>>> import numpy as np
>>> np.set_printoptions(precision=2, suppress=True, linewidth=200, legacy="1.25")
>>> A = np.loadtxt("mat.csv", delimiter=",")
>>> A
array([[ -6.,  14., -18.,  -2.,  -8., -12., -18.],
       [  0.,   0.,   0.,   0.,   0.,   0.,   0.],
       [ -6.,  14., -18.,  -2.,  -8., -12., -18.],
       [-15.,  35., -45.,  -5., -20., -30., -45.]])
>>> # column 6 repeats column 2
>>> x = np.array([2, 0, -3, 3, -1, -2, 1])
>>> h = np.maximum(A @ x, 0)
>>> print(A.T @ h)
[-2475.  5775. -7425.  -825. -3300. -4950. -7425.]
>>> h
array([ 50.,   0.,  50., 125.])
>>> np.flatnonzero(h > 1e-9)
array([0, 2, 3])
>>> A * (h > 1e-9)[:, None]
array([[ -6.,  14., -18.,  -2.,  -8., -12., -18.],
       [  0.,   0.,   0.,   0.,   0.,   0.,   0.],
       [ -6.,  14., -18.,  -2.,  -8., -12., -18.],
       [-15.,  35., -45.,  -5., -20., -30., -45.]])
>>> r = np.linalg.matrix_rank(A)
>>> print(r)
1
>>> N = np.linalg.svd(A)[2][r:].T
>>> [int(np.linalg.matrix_rank(np.delete(A, i, axis=0))) for i in range(4)]
[1, 1, 1, 1]
>>> np.allclose(A @ N, 0)
True
>>> N.shape
(7, 6)
>>> W0 = np.array([[-3, -3, -3, -3],
...     [-3, -6, -6, -6],
...     [-3, -6, -9, -9],
...     [-3, -6, -9, -12]])
>>> W0
array([[ -3,  -3,  -3,  -3],
       [ -3,  -6,  -6,  -6],
       [ -3,  -6,  -9,  -9],
       [ -3,  -6,  -9, -12]])
>>> # symmetric
>>> ev, V = np.linalg.eigh(W0)
>>> x = np.array([1, -1, -5, -2])
>>> print(np.linalg.eigvalsh(W0[1:, 1:]))
[-23.68  -2.36  -0.97]
>>> out = W0 / np.sqrt((W0 ** 2).mean(axis=1, keepdims=True))
>>> out[2]
array([-0.42, -0.83, -1.25, -1.25])
>>> np.linalg.norm(out, axis=1)
array([2., 2., 2., 2.])
>>> np.linalg.matrix_rank(W0 - W0.mean(axis=1, keepdims=True))
3
>>> Q, V = np.linalg.qr(W0[:, :2])[0], np.linalg.qr(W0[:, 2:])[0]
>>> sig = np.linalg.svd(Q.T @ V, compute_uv=False)
>>> np.degrees(np.arccos(sig.clip(0, 1)))
array([ 8.99, 81.01])
>>> ev, V = np.linalg.eigh(W0)
>>> print(ev)
[-24.87  -3.    -1.28  -0.85]
>>> np.linalg.svd(W0, compute_uv=False)
array([24.87,  3.  ,  1.28,  0.85])
>>> (ev > 1e-8).sum(), (ev < -1e-8).sum()
(0, 4)
>>> J = np.array([[5.0, 1.0, 0.0], [0.0, 5.0, 1.0], [0.0, 0.0, 5.0]])
>>> t = np.radians(60)
>>> r_ = np.eye(3)
>>> r_[1, 1] = r_[2, 2] = np.cos(t)
>>> r_[1, 2], r_[2, 1] = -np.sin(t), np.sin(t)
>>> r_
array([[ 1.  ,  0.  ,  0.  ],
       [ 0.  ,  0.5 , -0.87],
       [ 0.  ,  0.87,  0.5 ]])
>>> out = J @ r_.T
>>> print(np.abs(out - J).max(axis=0))
[0.   4.33 3.83]
>>> np.linalg.svd(J, compute_uv=False), np.linalg.svd(out, compute_uv=False)
(array([5.73, 5.05, 4.32]), array([5.73, 5.05, 4.32]))
>>> f = np.array([-3, -2])
>>> np.array([np.convolve(row, f, "same") for row in W0])
array([[ 9, 15, 15, 15],
       [ 9, 24, 30, 30],
       [ 9, 24, 39, 45],
       [ 9, 24, 39, 54]])
>>> np.correlate(W0[2], W0[3], "full")
array([ 36,  99, 180, 234, 153,  81,  27])
>>> np.polyval(f, W0[2])
array([ 7, 16, 25, 25])
>>> print(np.cross(W0[2, :3], W0[3, :3]))
[0 0 0]
>>> np.convolve(W0[2], f)
array([ 9, 24, 39, 45, 18])
>>> f = np.array([1, 1, 0])
>>> out = J + np.outer(f, np.eye(3)[0])
>>> out
array([[6., 1., 0.],
       [1., 5., 1.],
       [0., 0., 5.]])
>>> np.linalg.matrix_rank(np.linalg.inv(out) - np.linalg.inv(J), tol=1e-8)
1
>>> M = np.loadtxt("layer7.csv", delimiter=",")
>>> print(M)
[[ 0. 22.  0. 22. 13. 22.  0.]
 [ 0. 12.  0.  7. 16.  8.  0.]
 [ 0.  0.  0.  3. 14.  0.  0.]
 [ 0. 27.  0.  0. 21. 12.  0.]
 [ 0. 17.  0.  0. 25.  0.  0.]
 [ 0.  0.  0.  2. 21.  0.  0.]
 [ 0.  7.  0. 11. 13.  3.  5.]
 [ 0.  7.  0. 20. 21.  8.  0.]
 [ 0. 12.  0. 13. 23.  0.  2.]
 [ 0. 42.  0. 17. 21. 24.  0.]
 [ 0. 27.  0. 12. 15. 17.  0.]
 [ 0. 17.  0. 22. 10. 21.  0.]
 [ 0.  0.  0. 11. 28.  0.  0.]
 [ 0. 12.  0. 21. 17. 10.  0.]
 [ 0. 12.  0. 27. 21. 11.  0.]
 [ 0. 17.  0. 12. 16. 13.  0.]
 [ 0. 17.  0.  0. 15.  9.  0.]
 [ 0. 37.  0. 27. 29. 18.  0.]
 [ 0. 12.  0.  1. 19.  5.  0.]
 [ 0. 42.  0. 22. 11. 30.  5.]
 [ 0. 32.  0. 29. 33. 13.  0.]
 [ 0. 12.  0. 15. 30.  0.  1.]]
>>> # column 2 repeats column 0
>>> U, sig, vt = np.linalg.svd(M)
>>> V = vt[:(sig > 1e-8).sum()]
>>> rng = np.random.default_rng(67)
>>> x = M[17] + 5 * M[21] + rng.integers(2) * np.eye(7)[0]
>>> x
array([  1.,  97.,   0., 102., 179.,  18.,   5.])
>>> print(round(float(np.linalg.norm(x - V.T @ V @ x)), 2))
1.0
>>> np.round(np.diag(V.T @ V), 2) + 0
array([0., 1., 0., 1., 1., 1., 1.])
>>> np.allclose(V.T @ V @ x, x)
False
>>> t = np.radians(135)
>>> r_ = np.eye(7)
>>> r_[1, 1] = r_[3, 3] = np.cos(t)
>>> r_[1, 3], r_[3, 1] = -np.sin(t), np.sin(t)
>>> print(r_)
[[ 1.    0.    0.    0.    0.    0.    0.  ]
 [ 0.   -0.71  0.   -0.71  0.    0.    0.  ]
 [ 0.    0.    1.    0.    0.    0.    0.  ]
 [ 0.    0.71  0.   -0.71  0.    0.    0.  ]
 [ 0.    0.    0.    0.    1.    0.    0.  ]
 [ 0.    0.    0.    0.    0.    1.    0.  ]
 [ 0.    0.    0.    0.    0.    0.    1.  ]]
>>> out = M @ r_.T
>>> np.allclose(M @ M.T, out @ out.T)
True
>>> print(np.abs(out - M).max(axis=0))
[ 0.   87.25  0.   37.61  0.    0.    0.  ]
>>> round(float(np.linalg.det(r_)), 2), round(float(np.trace(r_)), 2)
(1.0, 3.59)
>>> np.allclose(np.linalg.norm(M, axis=1), np.linalg.norm(out, axis=1))
True
>>> np.argsort(-np.linalg.norm(M, axis=0).round(6), kind="stable")[:3]
array([1, 4, 3])
>>> r = np.linalg.matrix_rank(M)
>>> r
5
>>> N = np.linalg.svd(M)[2][r:].T
>>> np.linalg.matrix_rank(M.T @ M), np.linalg.matrix_rank(M @ M.T)
(5, 5)
>>> np.round(N @ N.T, 2) + 0
array([[1., 0., 0., 0., 0., 0., 0.],
       [0., 0., 0., 0., 0., 0., 0.],
       [0., 0., 1., 0., 0., 0., 0.],
       [0., 0., 0., 0., 0., 0., 0.],
       [0., 0., 0., 0., 0., 0., 0.],
       [0., 0., 0., 0., 0., 0., 0.],
       [0., 0., 0., 0., 0., 0., 0.]])
>>> np.allclose(M @ N, 0)
True
>>> N.shape
(7, 2)
>>> U, sig, vt = np.linalg.svd(M)
>>> np.argmax(sig[:-1] / (sig[1:] + 1e-6)) + 1
5
>>> out = U[:, :5] @ np.diag(sig[:5]) @ vt[:5]
>>> np.linalg.matrix_rank(out)
5
>>> np.linalg.matrix_rank(M, rtol=0.05)
4
